% python3 -q
>>> import numpy as np
>>> np.set_printoptions(precision=2, suppress=True, linewidth=120, sign=" ")
>>> rnd = lambda a: np.round(a, 2) + 0
>>> arr = np.loadtxt("out4.csv", delimiter=",")
>>> arr
array([[-2.,  4., -9.,  1., -9.,  4., -4., -9., -7.,  3.,  2., -7.,  8., -7.,  2.],
       [ 4.,  9., -7., -2., -5.,  5., -7.,  3., -3.,  8.,  7., -2., -4., -9.,  5.],
       [ 6.,  3.,  2.,  6., -7.,  1.,  3., -2.,  8.,  6., -1.,  7.,  2.,  9.,  5.],
       [-8., -2.,  2., -8.,  8.,  8., -1.,  2.,  7.,  3.,  9.,  9.,  0.,  8., -1.],
       [-6.,  0., -7.,  9.,  8., -9.,  7., -5.,  7., -4.,  4.,  0.,  9., -5.,  3.],
       [ 5.,  6.,  5.,  7., -7., -5., -4., -6., -2., -8., -4.,  6., -9.,  2.,  9.],
       [ 6., -1., -8.,  3.,  7.,  7., -9., -2.,  9.,  4.,  7., -7.,  2.,  5., -3.],
       [-3., -8.,  4.,  2., -7.,  7.,  9., -3.,  0.,  4.,  4., -9.,  8.,  4.,  7.],
       [-8.,  1., -2.,  6.,  6., -1., -4., -9.,  1.,  4.,  2., -4., -4.,  1., -1.],
       [ 5., -4.,  9.,  1., -8., -7., -6., -1., -5.,  6.,  6.,  6.,  3.,  4., -2.],
       [ 7., -5.,  0., -2.,  9.,  3.,  4., -1., -3.,  0.,  8.,  0., -5.,  3., -7.],
       [-9.,  0.,  5., -2.,  1.,  3.,  0., -9.,  0.,  8., -6., -5., -8.,  1.,  0.],
       [ 2., -6., -7., -3.,  3., -9., -1.,  0.,  4.,  1., -7.,  0., -2.,  2., -8.],
       [ 3.,  4., -6., -3., -6.,  9., -3., -9., -4., -2.,  5.,  6.,  1.,  4., -9.],
       [-5.,  9., -3.,  5.,  8.,  0.,  3.,  7., -1.,  4., -2.,  2., -2., -9., -5.]])
>>> theta = np.radians(45)
>>> Rm = np.eye(15)
>>> Rm[9, 9] = Rm[3, 3] = np.cos(theta)
>>> Rm[9, 3], Rm[3, 9] = -np.sin(theta), np.sin(theta)
>>> out = arr @ Rm.T
>>> np.allclose(np.linalg.norm(arr, axis=1), np.linalg.norm(out, axis=1))
True
>>> np.allclose(arr @ arr.T, out @ out.T)
True
>>> rnd(np.sort(np.abs(np.linalg.eigvals(arr))))
array([  2.15,   3.09,  10.28,  14.58,  14.58,  14.83,  14.83,  15.96,  15.96,  16.04,  16.04,  19.55,  19.55,  26.42,
        27.83])
>>> rnd(np.abs(np.linalg.eigvals(arr)).max())
np.float64(27.83)
>>> np.linalg.determinant(arr)
Traceback (most recent call last):
  File "<python-input-14>", line 1, in <module>
    np.linalg.determinant(arr)
    ^^^^^^^^^^^^^^^^^^^^^
AttributeError: module 'numpy.linalg' has no attribute 'determinant'
>>> mat = np.load("data.npy")
>>> mat
array([[ 0.,  0.,  0.,  0.,  3.,  3.,  0.,  2.,  2.,  2.,  1.],
       [ 0.,  0.,  0.,  0.,  0.,  2.,  3.,  0.,  3.,  1.,  0.],
       [ 0.,  0.,  0.,  0.,  2.,  2.,  2.,  2.,  3.,  2.,  3.],
       [ 0.,  0.,  0.,  0.,  3.,  0.,  2.,  3.,  1.,  3.,  1.],
       [ 3.,  0.,  2.,  3.,  0.,  0.,  0.,  0.,  0.,  0.,  0.],
       [ 3.,  2.,  2.,  0.,  0.,  0.,  0.,  0.,  0.,  0.,  0.],
       [ 0.,  3.,  2.,  2.,  0.,  0.,  0.,  0.,  0.,  0.,  0.],
       [ 2.,  0.,  2.,  3.,  0.,  0.,  0.,  0.,  0.,  0.,  0.],
       [ 2.,  3.,  3.,  1.,  0.,  0.,  0.,  0.,  0.,  0.,  0.],
       [ 2.,  1.,  2.,  3.,  0.,  0.,  0.,  0.,  0.,  0.,  0.],
       [ 1.,  0.,  3.,  1.,  0.,  0.,  0.,  0.,  0.,  0.,  0.]])
>>> vals, vecs = np.linalg.eigh(mat)
>>> x0 = np.array([2, -1, -1, 1, -2, 0, 1, 0, 0, 1, 0])
>>> x0 @ mat @ x0 / (x0 @ x0), rnd(vals[0]), rnd(vals[-1])
(np.float64(-2.0), np.float64(-9.92), np.float64(9.92))
>>> np.abs(mat).sum(axis=1).max(), rnd(np.abs(vals).max())
(np.float64(16.0), np.float64(9.92))
>>> F = np.load("a.npy")
>>> F
array([[ 1.  ,  0.7 ,  0.49,  0.34,  0.24,  0.17,  0.12,  0.08,  0.06,  0.04,  0.03,  0.02,  0.01,  0.01],
       [ 0.7 ,  1.  ,  0.7 ,  0.49,  0.34,  0.24,  0.17,  0.12,  0.08,  0.06,  0.04,  0.03,  0.02,  0.01],
       [ 0.49,  0.7 ,  1.  ,  0.7 ,  0.49,  0.34,  0.24,  0.17,  0.12,  0.08,  0.06,  0.04,  0.03,  0.02],
       [ 0.34,  0.49,  0.7 ,  1.  ,  0.7 ,  0.49,  0.34,  0.24,  0.17,  0.12,  0.08,  0.06,  0.04,  0.03],
       [ 0.24,  0.34,  0.49,  0.7 ,  1.  ,  0.7 ,  0.49,  0.34,  0.24,  0.17,  0.12,  0.08,  0.06,  0.04],
       [ 0.17,  0.24,  0.34,  0.49,  0.7 ,  1.  ,  0.7 ,  0.49,  0.34,  0.24,  0.17,  0.12,  0.08,  0.06],
       [ 0.12,  0.17,  0.24,  0.34,  0.49,  0.7 ,  1.  ,  0.7 ,  0.49,  0.34,  0.24,  0.17,  0.12,  0.08],
       [ 0.08,  0.12,  0.17,  0.24,  0.34,  0.49,  0.7 ,  1.  ,  0.7 ,  0.49,  0.34,  0.24,  0.17,  0.12],
       [ 0.06,  0.08,  0.12,  0.17,  0.24,  0.34,  0.49,  0.7 ,  1.  ,  0.7 ,  0.49,  0.34,  0.24,  0.17],
       [ 0.04,  0.06,  0.08,  0.12,  0.17,  0.24,  0.34,  0.49,  0.7 ,  1.  ,  0.7 ,  0.49,  0.34,  0.24],
       [ 0.03,  0.04,  0.06,  0.08,  0.12,  0.17,  0.24,  0.34,  0.49,  0.7 ,  1.  ,  0.7 ,  0.49,  0.34],
       [ 0.02,  0.03,  0.04,  0.06,  0.08,  0.12,  0.17,  0.24,  0.34,  0.49,  0.7 ,  1.  ,  0.7 ,  0.49],
       [ 0.01,  0.02,  0.03,  0.04,  0.06,  0.08,  0.12,  0.17,  0.24,  0.34,  0.49,  0.7 ,  1.  ,  0.7 ],
       [ 0.01,  0.01,  0.02,  0.03,  0.04,  0.06,  0.08,  0.12,  0.17,  0.24,  0.34,  0.49,  0.7 ,  1.  ]])
>>> vals, vecs = np.linalg.eigh(F)
>>> rnd(vals.sum()), np.trace(F)
(np.float64(14.0), np.float64(14.0))
>>> (vals > 1e-8).sum(), (vals < -1e-8).sum()
(np.int64(14), np.int64(0))
>>> rnd(np.linalg.eigvalsh(F @ F))
array([  0.03,   0.03,   0.04,   0.05,   0.06,   0.07,   0.11,   0.18,   0.31,   0.59,   1.29,   3.24,   9.02,  22.1 ])
>>> np.abs(vecs[:, -1]).round(6).argmax()
np.int64(6)
>>> u, r1 = F[0], F[9]
>>> rnd(u @ u)
np.float64(1.96)
>>> rnd(u @ r1)
np.float64(0.44)
>>> p = (u @ r1) / (u @ u) * u
>>> rnd(np.linalg.norm(u + r1) ** 2 + np.linalg.norm(u - r1) ** 2)
np.float64(9.64)
>>> rnd(r1 - p)
array([-0.19, -0.1 , -0.03,  0.04,  0.12,  0.2 ,  0.31,  0.47,  0.69,  0.99,  0.69,  0.49,  0.34,  0.24])
>>> np.linalg.matrix_rank(np.outer(u, r1))
np.int64(1)
>>> out = F / np.sqrt((F ** 2).mean(axis=1, keepdims=True))
>>> np.linalg.matrix_rank(out) == np.linalg.matrix_rank(F)
np.True_
>>> rnd(np.linalg.norm(out, axis=1))
array([ 3.74,  3.74,  3.74,  3.74,  3.74,  3.74,  3.74,  3.74,  3.74,  3.74,  3.74,  3.74,  3.74,  3.74])
>>> np.linalg.matrix_rank(F - F.mean(axis=1, keepdims=True))
np.int64(13)
>>> Lm = np.linalg.cholesky(F)
>>> rnd(np.prod(np.diag(Lm)) ** 2), rnd(np.linalg.det(F))
(np.float64(0.0), np.float64(0.0))
>>> rnd(np.diag(Lm) ** 2)
array([ 1.  ,  0.51,  0.51,  0.51,  0.51,  0.51,  0.51,  0.51,  0.51,  0.51,  0.51,  0.51,  0.51,  0.51])
>>> X = np.load("arr.npy")
>>> X
array([[ 0,  4, -4, -3,  0, -2, -3,  1,  1,  0,  0,  2, -1,  0],
       [-4,  0,  1, -2,  4, -1,  2, -1, -1, -1,  2, -4, -1, -3],
       [ 4, -1,  0,  2, -1,  0,  4,  1,  2,  1,  1, -4,  0,  2],
       [ 3,  2, -2,  0,  2,  0,  4,  1,  0, -2, -4, -1, -1,  0],
       [ 0, -4,  1, -2,  0,  1, -1, -4,  0, -1,  0,  0, -2, -2],
       [ 2,  1,  0,  0, -1,  0,  3,  0, -1, -2,  0, -4,  0, -2],
       [ 3, -2, -4, -4,  1, -3,  0, -3,  3, -1,  1,  2,  2, -2],
       [-1,  1, -1, -1,  4,  0,  3,  0,  2,  0,  0,  1,  2, -2],
       [-1,  1, -2,  0,  0,  1, -3, -2,  0,  2, -1,  0,  0, -3],
       [ 0,  1, -1,  2,  1,  2,  1,  0, -2,  0,  3, -3, -3, -2],
       [ 0, -2, -1,  4,  0,  0, -1,  0,  1, -3,  0,  1, -2,  0],
       [-2,  4,  4,  1,  0,  4, -2, -1,  0,  3, -1,  0,  1,  0],
       [ 1,  1,  0,  1,  2,  0, -2, -2,  0,  3,  2, -1,  0,  1],
       [ 0,  3, -2,  0,  2,  2,  2,  2,  3,  2,  0,  0, -1,  0]])
>>> x0 = np.array([2, 0, 2, 0, 3, 1, 1, 2, 3, 2, 0, 3, 1, 1])
>>> target = X @ x0
>>> b, lr = np.zeros(14), 1 / np.linalg.norm(X, 2) ** 2
>>> for i in range(6):
...     b -= lr * X.T @ (X @ b - target)
...     if i % 2 == 0: print(i, round(np.linalg.norm(X @ b - target), 2))
... 
0 25.34
2 12.45
4 7.31
>>> rnd(np.linalg.cond(X))
np.float64(97.53)
>>> def softmax(z):
...     e = np.exp(z - z.max(axis=-1, keepdims=True))
...     return e / e.sum(axis=-1, keepdims=True)
... 
>>> rnd(softmax(X[5]))
array([ 0.2 ,  0.07,  0.03,  0.03,  0.01,  0.03,  0.54,  0.03,  0.01,  0.  ,  0.03,  0.  ,  0.03,  0.  ])
>>> rnd(softmax(10 * X[5]))
array([ 0.,  0.,  0.,  0.,  0.,  0.,  1.,  0.,  0.,  0.,  0.,  0.,  0.,  0.])
>>> scores = X @ X.T / np.sqrt(14)
>>> rnd(softmax(scores)[5] @ X)
array([ 2.07,  0.94, -0.05,  0.08, -0.9 ,  0.01,  3.04,  0.06, -0.87, -1.87, -0.03, -3.93, -0.04, -1.81])
>>> np.trace(X)
np.int64(0)
>>> rnd(np.abs(np.linalg.eigvals(X)).max())
np.float64(12.21)
>>> np.allclose(X, X.T)
False
>>> np.allclose(X @ X.T, X.T @ X)
True
>>> E = np.load("dump.npy")
>>> E
array([[ 2,  0,  0,  0,  0,  0,  0,  0,  0,  0],
       [ 1,  2,  0,  0,  0,  0,  0,  0,  0,  0],
       [ 0,  2,  1,  0,  0,  0,  0,  0,  0,  0],
       [ 1,  2,  0,  2,  0,  0,  0,  0,  0,  0],
       [ 2,  1,  2,  1,  0,  0,  0,  0,  0,  0],
       [ 2,  2,  1,  1,  0,  1,  0,  0,  0,  0],
       [ 2,  1,  1,  2,  2,  0,  2,  0,  0,  0],
       [ 2,  2,  1,  0,  0,  2,  1,  2,  0,  0],
       [ 0,  2,  2,  1,  2,  1,  0,  0,  2,  0],
       [ 2,  0,  1,  0,  0,  0,  2,  1,  0,  0]])
>>> rng = np.random.default_rng(88)
>>> labels = rng.permutation(10)
>>> labels
array([ 2,  1,  7,  0,  3,  8,  6,  5,  9,  4])
>>> out = E[labels][:, labels]
>>> np.diag(out)
array([ 1,  2,  2,  2,  2,  2,  2,  1,  0,  0])
>>> np.allclose(out, E)
False
